$ python3 -q
>>> import numpy as np
>>> import numpy.linalg as la
>>> np.set_printoptions(suppress=True, linewidth=160)
>>> X = np.loadtxt("sample7.csv", delimiter=",")
>>> X
array([[39.984, 27.097, 10.916, 29.938, 50.214,  9.194, 50.015, 20.951, 20.005, 19.424],
       [39.436, 30.645, 11.028, 29.251, 50.801,  9.81 , 48.88 , 20.495, 22.26 , 19.823],
       [40.453, 31.582, 10.406, 31.784, 49.94 , 10.566, 48.886, 19.684, 19.637, 19.812],
       [40.332, 30.073, 10.501, 31.137, 49.158,  7.959, 48.852, 19.861, 19.36 , 21.523],
       [39.755, 30.524, 10.182, 30.597, 50.231,  9.893, 50.16 , 20.949, 23.026, 23.316],
       [39.057, 30.769, 10.744, 29.475, 50.886,  9.413, 50.301, 20.8  , 22.223, 20.336],
       [39.285, 30.192, 11.39 , 29.919, 53.314,  9.387, 50.502, 20.672, 20.517, 19.315],
       [39.354, 30.807,  9.812, 29.867, 51.164, 10.462, 49.256, 20.093, 21.72 , 18.749],
       [39.884, 27.962,  7.768, 29.877, 49.294, 10.531, 50.192, 18.966, 19.052, 19.789],
       [39.333, 29.872,  9.035, 30.652, 49.854, 12.638, 50.829, 20.028, 17.812, 21.542],
       [39.513, 28.814,  8.861, 28.93 , 49.701,  8.897, 50.746, 18.83 , 20.894, 18.533],
       [42.148, 29.242, 10.754, 29.454, 50.875,  9.536, 51.691, 21.663, 18.845, 20.23 ],
       [37.785, 30.102, 10.374, 31.44 , 50.097, 11.332, 50.097, 21.765, 18.406, 20.702],
       [42.838, 29.967, 10.66 , 30.131, 50.075,  9.581, 49.868, 18.56 , 20.425, 21.372],
       [40.64 , 31.012,  9.43 , 29.605, 48.176, 11.065, 50.084, 20.52 , 19.982, 21.741],
       [38.687, 32.097, 10.677, 30.147, 50.102, 10.246, 50.18 , 19.294, 20.288, 21.393],
       [39.836, 30.994,  8.757, 28.703, 49.053,  9.978, 49.611, 18.603, 20.82 , 19.744],
       [39.849, 30.037,  9.911, 30.383, 49.665,  8.269, 49.398, 19.333, 19.208, 20.272],
       [40.232, 29.603,  9.53 , 30.629, 50.168,  9.752, 47.942, 20.366, 20.308, 20.581],
       [41.883, 29.995, 10.587, 29.783, 50.064,  9.162, 49.733, 17.927, 20.113, 20.706],
       [41.475, 29.91 , 11.489, 28.213, 48.829, 10.212, 51.019, 19.493, 19.73 , 20.665],
       [41.184, 28.403,  8.55 , 29.844, 48.603,  9.468, 51.172, 18.579, 18.725, 20.873],
       [40.139, 29.803, 10.368, 29.356, 49.207, 11.053, 49.431, 20.813, 19.434, 18.847],
       [40.258, 28.745,  9.67 , 28.481, 49.326,  8.485, 49.551, 19.632, 18.21 , 20.361],
       [40.07 , 29.227, 10.32 , 30.923, 51.408,  9.903, 49.337, 19.106, 18.537, 20.091],
       [39.564, 28.74 ,  9.277, 29.761, 51.331, 11.165, 50.6  , 18.468, 20.175, 22.119],
       [38.638, 31.48 , 12.344, 30.531, 49.255,  9.035, 49.772, 17.874, 21.491, 18.699],
       [39.784, 30.371, 10.117, 30.782, 48.406, 10.118, 50.632, 18.373, 21.995, 20.206],
       [38.601, 30.752, 10.917, 29.701, 48.006, 11.678, 49.718, 20.279, 18.233, 20.011],
       [40.338, 30.487, 10.427, 30.864, 50.556,  9.587, 50.372, 19.885, 20.465, 20.454],
       [42.147, 29.937,  8.649, 31.421, 51.023, 12.001, 49.494, 21.019, 19.584, 19.932],
       [39.441, 29.851, 10.683, 30.221, 51.808, 10.832, 49.691, 20.674, 19.967, 20.564],
       [41.411, 29.242, 10.923, 29.203, 51.162,  9.421, 49.375, 20.525, 18.992, 19.265],
       [40.4  , 29.165, 11.722, 30.042, 49.601,  9.059, 50.605, 20.466, 19.22 , 19.927],
       [41.749, 29.492,  9.119, 28.337, 49.47 , 10.743, 49.45 , 21.242, 18.979, 21.701],
       [38.883, 29.771,  9.393, 30.001, 49.968,  9.428, 49.449, 17.837, 19.561, 20.04 ],
       [38.864, 30.46 ,  9.418, 31.833, 47.677,  9.894, 49.262, 20.109, 21.832, 18.945],
       [39.575, 30.571, 10.769, 31.095, 51.147,  9.275, 49.296, 18.498, 20.427, 20.002],
       [38.436, 29.663,  8.979, 29.068, 49.687,  9.631, 51.633, 19.889, 20.378, 20.139],
       [40.209, 30.806,  9.485, 28.909, 48.393, 11.427, 49.57 , 20.999, 19.087, 19.981]])
>>> np.round(np.abs(la.svd(X)[2][-1]), 3)
array([0.091, 0.527, 0.51 , 0.136, 0.094, 0.553, 0.002, 0.211, 0.271, 0.047])
>>> np.argsort(-la.norm(X, axis=0).round(6), kind="stable")[:3]
array([4, 6, 0])
>>> cov = np.cov(X, rowvar=False)
>>> np.round(np.polyfit(X[:, 4], X[:, 5], 1), 3)
array([-0.071, 13.567])
>>> np.round(la.eigvalsh(cov)[::-1], 3)
array([2.305, 1.608, 1.576, 1.186, 0.963, 0.95 , 0.76 , 0.625, 0.452, 0.249])
>>> w1 = np.array([[-2, -1],
...     [0, -1],
...     [-1, 0],
...     [0, -2],
...     [1, 1],
...     [2, 1],
...     [0, 0],
...     [-1, 1],
...     [2, -2],
...     [0, -1]])
>>> c = np.array([0, 1])
>>> act = np.maximum(X @ w1 + c, 0)
>>> la.matrix_rank(act)
np.int64(1)
>>> C = np.array([[-2, 3, 9], [0, 2, 9]])
>>> (act @ C).round(6).argmax(axis=1)
array([0, 2, 0, 0, 2, 2, 2, 2, 2, 2, 2, 0, 2, 0, 0, 2, 2, 0, 0, 0, 0, 0, 0, 0, 0, 2, 2, 2, 0, 0, 2, 2, 0, 0, 0, 2, 2, 2, 2, 0])
>>> Xc = (X - X.mean(axis=0)) / X.std(axis=0)
>>> np.argwhere(np.abs(Xc) > 2)
array([[ 0,  1],
       [ 3,  5],
       [ 4,  8],
       [ 4,  9],
       [ 6,  4],
       [ 8,  1],
       [ 8,  2],
       [ 9,  5],
       [11,  6],
       [12,  0],
       [13,  0],
       [15,  1],
       [18,  6],
       [26,  2],
       [36,  3],
       [36,  4],
       [38,  6]])
>>> np.round(Xc.std(axis=0), 3)
array([1., 1., 1., 1., 1., 1., 1., 1., 1., 1.])
>>> c = la.lstsq(np.delete(Xc, 3, axis=1), Xc[:, 3])[0]
>>> np.abs(c).argmax()
np.int64(5)
>>> c.round(3)
array([-0.187,  0.083,  0.054,  0.13 ,  0.102, -0.282, -0.1  , -0.002,  0.114])
